$ python3 -q
>>> import numpy as np
>>> np.set_printoptions(precision=2, suppress=True, linewidth=200)
>>> F = np.loadtxt("a.csv", delimiter=",")
>>> F
array([[2., 0., 0., 0., 0., 0., 0., 0., 0., 0., 0., 0.],
       [0., 3., 0., 0., 0., 0., 0., 0., 0., 0., 0., 0.],
       [0., 0., 3., 0., 0., 0., 0., 0., 0., 0., 0., 0.],
       [0., 0., 0., 0., 0., 0., 0., 0., 0., 0., 0., 0.],
       [0., 0., 0., 0., 1., 0., 0., 0., 0., 0., 0., 0.],
       [0., 0., 0., 0., 0., 2., 0., 0., 0., 0., 0., 0.],
       [0., 0., 0., 0., 0., 0., 2., 0., 0., 0., 0., 0.],
       [0., 0., 0., 0., 0., 0., 0., 0., 0., 0., 0., 0.],
       [0., 0., 0., 0., 0., 0., 0., 0., 3., 0., 0., 0.],
       [0., 0., 0., 0., 0., 0., 0., 0., 0., 1., 0., 0.],
       [0., 0., 0., 0., 0., 0., 0., 0., 0., 0., 1., 0.],
       [0., 0., 0., 0., 0., 0., 0., 0., 0., 0., 0., 3.]])
>>> F @ np.linalg.pinv(F) @ F
array([[2., 0., 0., 0., 0., 0., 0., 0., 0., 0., 0., 0.],
       [0., 3., 0., 0., 0., 0., 0., 0., 0., 0., 0., 0.],
       [0., 0., 3., 0., 0., 0., 0., 0., 0., 0., 0., 0.],
       [0., 0., 0., 0., 0., 0., 0., 0., 0., 0., 0., 0.],
       [0., 0., 0., 0., 1., 0., 0., 0., 0., 0., 0., 0.],
       [0., 0., 0., 0., 0., 2., 0., 0., 0., 0., 0., 0.],
       [0., 0., 0., 0., 0., 0., 2., 0., 0., 0., 0., 0.],
       [0., 0., 0., 0., 0., 0., 0., 0., 0., 0., 0., 0.],
       [0., 0., 0., 0., 0., 0., 0., 0., 3., 0., 0., 0.],
       [0., 0., 0., 0., 0., 0., 0., 0., 0., 1., 0., 0.],
       [0., 0., 0., 0., 0., 0., 0., 0., 0., 0., 1., 0.],
       [0., 0., 0., 0., 0., 0., 0., 0., 0., 0., 0., 3.]])
>>> np.linalg.lstsq(F[:-1].T, F[-1])[2]
np.int32(9)
>>> np.unique(F.round(6), axis=0).shape
(11, 12)
>>> np.abs(np.diag(np.linalg.qr(F)[1])) > 1e-9
array([ True,  True,  True, False,  True,  True,  True, False,  True,  True,  True,  True])
>>> np.round(np.trace(np.linalg.pinv(F) @ F), 2)
np.float64(10.0)
>>> try:
...     np.linalg.inv(F)
... except np.linalg.LinAlgError as e:
...     print("failed:", e)
... 
failed: Singular matrix
>>> round(np.linalg.norm(F, 2) / np.linalg.norm(F), 2)
np.float64(0.42)
>>> [round(float(x), 2) for x in np.linalg.svd(F, compute_uv=False)[:3]]
[3.0, 3.0, 3.0]
>>> M = np.array([[1, -1, -1, 1, 1, -1, -1, 1],
...     [1, 1, 1, 1, 1, 1, 1, 1],
...     [1, 1, 1, 1, -1, -1, -1, -1],
...     [1, -1, 1, -1, -1, 1, -1, 1],
...     [1, -1, 1, -1, 1, -1, 1, -1],
...     [1, 1, -1, -1, 1, 1, -1, -1],
...     [1, 1, -1, -1, -1, -1, 1, 1],
...     [1, -1, -1, 1, -1, 1, 1, -1]])
>>> x0 = np.array([2, 0, 2, 1, 2, 1, 0, 0])
>>> target = M @ x0
>>> beta, lr = np.zeros(8), 1 / np.linalg.norm(M, 2) ** 2
>>> for i in range(200):
...     beta -= lr * M.T @ (M @ beta - target)
...     if i % 50 == 0: print(i, round(np.linalg.norm(M @ beta - target), 2))
... 
0 0.0
50 0.0
100 0.0
150 0.0
>>> round(float(np.linalg.cond(M)), 2)
1.0
>>> beta.round(2) + 0
array([2., 0., 2., 1., 2., 1., 0., 0.])
